In [1]: import numpy as np

In [2]: np.set_printoptions(precision=2, suppress=True, linewidth=160, floatmode="fixed")

In [3]: def tidy(a):
   ...:     return np.round(a, 2) + 0
   ...: 

In [4]: A = np.loadtxt("x.csv", delimiter=",")

In [5]: A
Out[5]: 
array([[0.00, 0.00, 0.00, 0.00, 0.00, 0.00, 0.00, 1.00, 0.00, 0.00, 0.00],
       [0.00, 0.00, 0.00, 0.00, 0.00, 0.00, 0.00, 0.00, 1.00, 0.00, 0.00],
       [1.00, 0.00, 0.00, 0.00, 0.00, 0.00, 0.00, 0.00, 0.00, 0.00, 0.00],
       [0.00, 0.00, 0.00, 0.00, 0.00, 0.00, 0.00, 0.00, 0.00, 0.00, 1.00],
       [0.00, 0.00, 0.00, 0.00, 0.00, 0.00, 1.00, 0.00, 0.00, 0.00, 0.00],
       [0.00, 0.00, 1.00, 0.00, 0.00, 0.00, 0.00, 0.00, 0.00, 0.00, 0.00],
       [0.00, 0.00, 0.00, 0.00, 0.00, 1.00, 0.00, 0.00, 0.00, 0.00, 0.00],
       [0.00, 0.00, 0.00, 0.00, 0.00, 0.00, 0.00, 0.00, 0.00, 1.00, 0.00],
       [0.00, 1.00, 0.00, 0.00, 0.00, 0.00, 0.00, 0.00, 0.00, 0.00, 0.00],
       [0.00, 0.00, 0.00, 1.00, 0.00, 0.00, 0.00, 0.00, 0.00, 0.00, 0.00],
       [0.00, 0.00, 0.00, 0.00, 1.00, 0.00, 0.00, 0.00, 0.00, 0.00, 0.00]])

In [6]: ang = np.radians(30)

In [7]: r_ = np.eye(11)

In [8]: r_[2, 2] = r_[0, 0] = np.cos(ang)

In [9]: r_[2, 0], r_[0, 2] = -np.sin(ang), np.sin(ang)

In [10]: tidy(r_)
Out[10]: 
array([[ 0.87,  0.00,  0.50,  0.00,  0.00,  0.00,  0.00,  0.00,  0.00,  0.00,  0.00],
       [ 0.00,  1.00,  0.00,  0.00,  0.00,  0.00,  0.00,  0.00,  0.00,  0.00,  0.00],
       [-0.50,  0.00,  0.87,  0.00,  0.00,  0.00,  0.00,  0.00,  0.00,  0.00,  0.00],
       [ 0.00,  0.00,  0.00,  1.00,  0.00,  0.00,  0.00,  0.00,  0.00,  0.00,  0.00],
       [ 0.00,  0.00,  0.00,  0.00,  1.00,  0.00,  0.00,  0.00,  0.00,  0.00,  0.00],
       [ 0.00,  0.00,  0.00,  0.00,  0.00,  1.00,  0.00,  0.00,  0.00,  0.00,  0.00],
       [ 0.00,  0.00,  0.00,  0.00,  0.00,  0.00,  1.00,  0.00,  0.00,  0.00,  0.00],
       [ 0.00,  0.00,  0.00,  0.00,  0.00,  0.00,  0.00,  1.00,  0.00,  0.00,  0.00],
       [ 0.00,  0.00,  0.00,  0.00,  0.00,  0.00,  0.00,  0.00,  1.00,  0.00,  0.00],
       [ 0.00,  0.00,  0.00,  0.00,  0.00,  0.00,  0.00,  0.00,  0.00,  1.00,  0.00],
       [ 0.00,  0.00,  0.00,  0.00,  0.00,  0.00,  0.00,  0.00,  0.00,  0.00,  1.00]])

In [11]: M2 = A @ r_.T

In [12]: tidy(np.abs(M2 - A).max(axis=0))
Out[12]: array([0.50, 0.00, 0.50, 0.00, 0.00, 0.00, 0.00, 0.00, 0.00, 0.00, 0.00])

In [13]: tidy(M2)
Out[13]: 
array([[ 0.00,  0.00,  0.00,  0.00,  0.00,  0.00,  0.00,  1.00,  0.00,  0.00,  0.00],
       [ 0.00,  0.00,  0.00,  0.00,  0.00,  0.00,  0.00,  0.00,  1.00,  0.00,  0.00],
       [ 0.87,  0.00, -0.50,  0.00,  0.00,  0.00,  0.00,  0.00,  0.00,  0.00,  0.00],
       [ 0.00,  0.00,  0.00,  0.00,  0.00,  0.00,  0.00,  0.00,  0.00,  0.00,  1.00],
       [ 0.00,  0.00,  0.00,  0.00,  0.00,  0.00,  1.00,  0.00,  0.00,  0.00,  0.00],
       [ 0.50,  0.00,  0.87,  0.00,  0.00,  0.00,  0.00,  0.00,  0.00,  0.00,  0.00],
       [ 0.00,  0.00,  0.00,  0.00,  0.00,  1.00,  0.00,  0.00,  0.00,  0.00,  0.00],
       [ 0.00,  0.00,  0.00,  0.00,  0.00,  0.00,  0.00,  0.00,  0.00,  1.00,  0.00],
       [ 0.00,  1.00,  0.00,  0.00,  0.00,  0.00,  0.00,  0.00,  0.00,  0.00,  0.00],
       [ 0.00,  0.00,  0.00,  1.00,  0.00,  0.00,  0.00,  0.00,  0.00,  0.00,  0.00],
       [ 0.00,  0.00,  0.00,  0.00,  1.00,  0.00,  0.00,  0.00,  0.00,  0.00,  0.00]])
